$ ipython --no-banner

In [1]: import numpy as np

In [2]: np.set_printoptions(precision=2, suppress=True, linewidth=160)

In [3]: feats = np.load("arr.npy")

In [4]: feats
Out[4]: 
array([[0, 1, 1, 1, 0],
       [1, 0, 0, 1, 1],
       [1, 0, 0, 1, 1],
       [1, 1, 1, 0, 1],
       [0, 1, 1, 1, 0]])

In [5]: # columns 1 and 2 are equal

In [6]: np.trace(feats @ feats @ feats) // 6
Out[6]: np.int64(4)

In [7]: feats @ feats
Out[7]: 
array([[3, 1, 1, 2, 3],
       [1, 3, 3, 2, 1],
       [1, 3, 3, 2, 1],
       [2, 2, 2, 4, 2],
       [3, 1, 1, 2, 3]])

In [8]: feats.sum(axis=0)
Out[8]: array([3, 3, 3, 4, 3])

In [9]: np.argwhere(np.triu(feats))
Out[9]: 
array([[0, 1],
       [0, 2],
       [0, 3],
       [1, 3],
       [1, 4],
       [2, 3],
       [2, 4],
       [3, 4]])

In [10]: low = np.diag(feats.sum(axis=1)) - feats

In [11]: round(np.linalg.det(low[1:, 1:]))
Out[11]: 45

In [12]: (np.linalg.eigvalsh(low) < 1e-8).sum()
Out[12]: np.int64(1)

In [13]: low
Out[13]: 
array([[ 3, -1, -1, -1,  0],
       [-1,  3,  0, -1, -1],
       [-1,  0,  3, -1, -1],
       [-1, -1, -1,  4, -1],
       [ 0, -1, -1, -1,  3]])

In [14]: np.round(np.linalg.eigvalsh(low), 2) + 0
Out[14]: array([0., 3., 3., 5., 5.])

In [15]: np.round(feats @ np.linalg.pinv(feats) @ feats, 2) + 0
Out[15]: 
array([[0., 1., 1., 1., 0.],
       [1., 0., 0., 1., 1.],
       [1., 0., 0., 1., 1.],
       [1., 1., 1., 0., 1.],
       [0., 1., 1., 1., 0.]])

In [16]: np.unique(feats.round(6), axis=0).shape
Out[16]: (3, 5)

In [17]: f, r1 = feats[4], feats[3]

In [18]: f @ f
Out[18]: np.int64(3)

In [19]: p = (f @ r1) / (f @ f) * f

In [20]: p
Out[20]: array([0.  , 0.67, 0.67, 0.67, 0.  ])

In [21]: np.round(np.linalg.norm(f + r1) ** 2 + np.linalg.norm(f - r1) ** 2, 2)
Out[21]: np.float64(14.0)

In [22]: np.linalg.matrix_rank(np.outer(f, r1))
Out[22]: np.int64(1)

In [23]: w, evecs = np.linalg.eigh(feats)

In [24]: np.round(np.linalg.eigvalsh(feats @ feats), 2) + 0
Out[24]: array([ 0.  ,  0.  ,  1.53,  4.  , 10.47])

In [25]: np.round(evecs.T @ feats @ evecs, 2) + 0
Out[25]: 
array([[-2.  ,  0.  ,  0.  ,  0.  ,  0.  ],
       [ 0.  , -1.24,  0.  ,  0.  ,  0.  ],
       [ 0.  ,  0.  ,  0.  ,  0.  ,  0.  ],
       [ 0.  ,  0.  ,  0.  ,  0.  ,  0.  ],
       [ 0.  ,  0.  ,  0.  ,  0.  ,  3.24]])

In [26]: np.round(evecs @ np.diag(w) @ evecs.T, 2) + 0
Out[26]: 
array([[0., 1., 1., 1., 0.],
       [1., 0., 0., 1., 1.],
       [1., 0., 0., 1., 1.],
       [1., 1., 1., 0., 1.],
       [0., 1., 1., 1., 0.]])

In [27]: round(np.linalg.norm(feats, 2) / np.linalg.norm(feats), 2)
Out[27]: np.float64(0.81)
